$ python -q
>>> import numpy as np
>>> np.set_printoptions(suppress=True, linewidth=140)
>>> def tidy(a):
...     return np.round(a, 3) + 0
... 
>>> m1 = np.array([[-0.95, 2.0, -2.0, -3.0, 0.0, 0.0, 0.0],
...     [2.0, 2.05, -2.0, 0.0, 2.0, 3.0, -2.0],
...     [0.0, -1.0, 3.05, -2.0, -3.0, 1.0, 2.0],
...     [-2.0, 1.0, -3.0, 0.05, -3.0, 0.0, 2.0],
...     [3.0, -3.0, -2.0, 1.0, 3.05, -3.0, 2.0],
...     [0.0, -1.0, -3.0, -1.0, -3.0, 2.05, -2.0],
...     [-1.0, 2.0, -2.0, -3.0, 0.0, 0.0, 0.05]])
>>> print(tidy(np.sort(np.abs(np.linalg.eigvals(m1)))))
[0.05  3.376 3.376 4.611 4.611 4.748 6.364]
>>> np.linalg.determinant(m1)
Traceback (most recent call last):
  File "<python-input-5>", line 1, in <module>
    np.linalg.determinant(m1)
    ^^^^^^^^^^^^^^^^^^^^^
AttributeError: module 'numpy.linalg' has no attribute 'determinant'
>>> print(np.trace(m1))
9.35
>>> print((m1 + m1.T) / 2)
[[-0.95  2.   -1.   -2.5   1.5   0.   -0.5 ]
 [ 2.    2.05 -1.5   0.5  -0.5   1.    0.  ]
 [-1.   -1.5   3.05 -2.5  -2.5  -1.    0.  ]
 [-2.5   0.5  -2.5   0.05 -1.   -0.5  -0.5 ]
 [ 1.5  -0.5  -2.5  -1.    3.05 -3.    1.  ]
 [ 0.    1.   -1.   -0.5  -3.    2.05 -1.  ]
 [-0.5   0.    0.   -0.5   1.   -1.    0.05]]
>>> left, sigma, Vh = np.linalg.svd(m1)
>>> print(tidy(sigma))
[8.41  7.11  5.701 4.665 3.593 2.339 0.027]
>>> M2 = left[:, :6] @ np.diag(sigma[:6]) @ Vh[:6]
>>> print(np.linalg.matrix_rank(M2))
6
>>> print(tidy(np.linalg.norm(m1 - M2, 2)), tidy(sigma[6]))
0.027 0.027
>>> K = np.loadtxt("dump.csv", delimiter=",")
>>> print(K)
[[  9.587  -2.611   0.666  -9.796  -9.339  -3.793  -3.13   -0.329  -1.363  -4.569]
 [  9.358  -4.698  -0.195  -8.948  -8.917  -5.493  -0.825  -0.045  -2.824  -6.011]
 [  9.07   -2.85   -1.96  -10.546 -10.2    -4.615  -1.15   -1.194  -2.42   -6.06 ]
 [  9.419  -2.208   0.815  -9.832  -8.666  -6.031  -3.558  -1.362  -2.499  -9.063]
 [  7.833  -3.157  -0.179  -9.521  -8.523  -6.703  -4.959   0.536  -2.523  -5.214]
 [  9.598  -1.708   0.212  -8.697 -10.022  -4.388  -3.007   0.818  -2.125  -5.104]
 [  9.953  -1.264  -1.058  -8.634  -8.243  -5.704  -1.433   1.312  -2.809  -4.985]
 [  8.088  -4.306  -0.381  -7.913  -9.439  -7.768  -3.007  -0.749  -2.768  -6.825]
 [  8.274  -2.329   0.001  -8.097  -7.856  -3.83   -1.615   0.065  -3.722  -4.23 ]
 [  9.782  -0.628  -1.046  -8.178  -7.574  -6.723  -2.13    1.37   -2.342  -8.156]
 [  7.644  -3.424  -1.095  -9.238 -10.943  -5.7    -2.982   0.199  -3.861  -6.248]
 [  9.86   -3.594   1.576  -8.866  -8.208  -5.908  -1.677   0.021  -3.496  -6.11 ]
 [  9.428  -3.575  -0.726  -8.564  -9.151  -6.334  -4.174  -1.282  -4.238  -6.368]
 [  8.415  -2.744   1.019  -8.604 -10.247  -5.763  -2.915   0.243  -1.433  -6.914]
 [  8.058  -2.764   0.824 -10.687 -10.764  -4.329  -3.76   -0.396  -3.495  -7.783]
 [  9.648  -2.727  -1.531  -8.804  -8.225  -5.052  -2.569  -0.338  -5.882  -5.256]
 [ 10.316  -4.322  -2.567 -10.098  -8.707  -5.521  -2.496  -0.592  -2.009  -4.59 ]
 [  8.97   -1.782  -0.477  -8.676  -9.679  -6.59   -3.167  -1.813  -3.678  -6.706]
 [  6.824  -2.389  -0.449 -10.282  -8.676  -5.401  -2.988   1.666  -3.465  -5.629]
 [  9.371  -3.965   1.785  -9.973  -8.554  -6.422  -2.357   0.675  -2.242  -5.479]
 [  9.672  -4.097  -0.372  -8.09   -9.306  -6.302  -2.577  -0.511  -5.214  -4.781]
 [  7.847  -3.994   0.812  -7.296  -8.55   -4.964  -1.88    0.734  -2.488  -5.401]
 [ 10.201  -2.664   0.616 -10.177  -7.528  -5.786  -2.458   0.526  -3.76   -5.583]
 [  7.061  -2.563  -0.724  -9.246  -9.435  -7.042  -2.047   0.823  -4.66   -7.423]
 [  8.289  -2.746   1.226  -8.469  -9.344  -4.776  -1.49   -1.564  -2.862  -5.793]
 [  8.75   -2.458  -0.238  -9.185  -8.246  -5.023  -3.905  -1.195  -2.68   -5.668]
 [  8.428  -3.548  -1.68   -9.007 -10.232  -6.431  -3.687  -0.725  -2.171  -6.396]
 [ 10.789  -3.546   0.309  -9.973  -8.526  -6.149  -2.501   0.182  -3.497  -5.878]
 [  8.819  -4.343   0.466  -9.593  -9.162  -4.59   -0.7    -0.008  -2.044  -6.987]]
>>> lab = K[:, 1] > np.median(K[:, 1])
>>> f = K[lab].mean(axis=0) - K[~lab].mean(axis=0)
>>> print(tidy((((K - K.mean(axis=0)) @ f > 0) == lab).mean()))
0.966
